>>> import numpy as np
>>> np.set_printoptions(suppress=True, linewidth=160)
>>> rd = lambda a: np.round(a, 2) + 0
>>> F = np.load("run15.npy")
>>> print(F)
[[17  0 11 15  1]
 [ 3  0 17  7 17]
 [ 8  0  6  8  1]
 [21  1 27 21 17]
 [10  0 14 11  9]
 [12  0 22 14 17]
 [ 3  0 17  7 17]
 [ 8  0  6  8  1]
 [10  0 14 11  9]
 [ 1  0  9  4  9]
 [17  0 11 15  1]
 [ 8  0  6  8  1]
 [ 3  0 17  7 17]
 [12  0 22 14 17]
 [12  0 22 14 17]
 [ 1  0  9  4  9]
 [12  0 22 14 17]
 [ 8  0  6  8  1]
 [21  1 27 21 17]
 [ 3  0 17  7 17]
 [ 0  0  1  1  1]
 [ 3  0 17  7 17]
 [17  0 11 15  1]
 [17  0 11 15  1]
 [ 8  0  6  8  1]]
>>> x = np.array([3, 1, 3, 1, 0])
>>> target = F @ x
>>> print(rd(np.linalg.pinv(F) @ F))
[[1. 0. 0. 0. 0.]
 [0. 1. 0. 0. 0.]
 [0. 0. 1. 0. 0.]
 [0. 0. 0. 1. 0.]
 [0. 0. 0. 0. 1.]]
>>> print(target)
[ 99  67  50 166  83 116  67  50  83  34  99  50  67 116 116  34 116  50 166  67   4  67  99  99  50]
>>> print(rd(np.linalg.lstsq(F, target)[0]))
[3. 1. 3. 1. 0.]
>>> rng = np.random.default_rng(45)
>>> target = target + 0.05 * rng.normal(size=25)
>>> print(rd(target))
[ 98.98  66.97  50.01 166.04  82.99 116.01  67.03  50.03  82.96  34.02  99.    49.97  66.97 115.99 115.95  33.93 116.    50.04 165.99  67.04   3.98  66.95
  98.92  98.96  50.07]
>>> c, *_ = np.linalg.lstsq(F, target)
>>> print(rd(c))
[ 2.96  1.06  3.13  0.96 -0.1 ]
>>> Xs = (F - F.mean(axis=0)) / F.std(axis=0)
>>> print(rd(Xs.std(axis=0)))
[1. 1. 1. 1. 1.]
>>> c = np.linalg.lstsq(np.delete(Xs, 4, axis=1), Xs[:, 4])[0]
>>> print(1 - np.var(Xs[:, 4] - np.delete(Xs, 4, axis=1) @ c))
1.0
>>> print(rd(c))
[ 0.    0.    1.3  -0.66]
>>> Xs = F - F.mean(axis=0)
>>> Uu, sv, VT = np.linalg.svd(Xs, full_matrices=False)
>>> print(rd(VT[0] * np.sign(VT[0, np.abs(VT[0]).argmax()])))
[0.3  0.02 0.67 0.34 0.58]
>>> print(rd(Xs.mean(axis=0)))
[0. 0. 0. 0. 0.]
>>> print(np.abs(VT[0]).argmax())
2
>>> print(rd((sv ** 2).sum() ** 2 / (sv ** 4).sum()))
1.85
>>> J = np.loadtxt("data.csv", delimiter=",")
>>> print(J)
[[ -1.   1.   0.  -2.]
 [ -3.   0.  -1.   0.]
 [ -3.   0.  -3.   0.]
 [ -5.  -1.  -4.   1.]
 [ -3.  -1.  -5.   1.]
 [ -2.  -3.  -5.   3.]
 [ -3.  -4.  -4.   3.]
 [ -2.  -6.  -6.   5.]
 [ -2.  -6.  -6.   7.]
 [  0.  -6.  -7.   8.]
 [ -1.  -4.  -6.   9.]
 [ -1.  -3.  -7.  10.]
 [  0.  -4.  -5.  11.]
 [  0.  -2.  -6.  11.]
 [  1.  -4.  -7.  11.]
 [  1.  -6.  -9.   9.]
 [  3.  -7.  -9.   7.]
 [  1.  -5.  -8.   6.]
 [  1.  -7.  -8.   7.]
 [  2.  -8.  -8.   7.]
 [  1.  -7.  -9.   6.]
 [  0.  -9.  -8.   8.]
 [ -1. -11.  -7.   8.]
 [ -1. -10.  -7.   8.]
 [ -3.  -8.  -6.   9.]
 [ -3. -10.  -5.   8.]]
>>> def softmax(z):
...     e = np.exp(z - z.max(axis=-1, keepdims=True))
...     return e / e.sum(axis=-1, keepdims=True)
... 
>>> print(rd(softmax(10 * J[23])))
[0. 0. 0. 1.]
>>> print(rd(softmax(J).sum(axis=1)))
[1. 1. 1. 1. 1. 1. 1. 1. 1. 1. 1. 1. 1. 1. 1. 1. 1. 1. 1. 1. 1. 1. 1. 1. 1. 1.]
>>> att = J @ J.T / np.sqrt(4)
>>> print(rd(softmax(att)[23] @ J))
[ -1.   -10.99  -7.     8.  ]
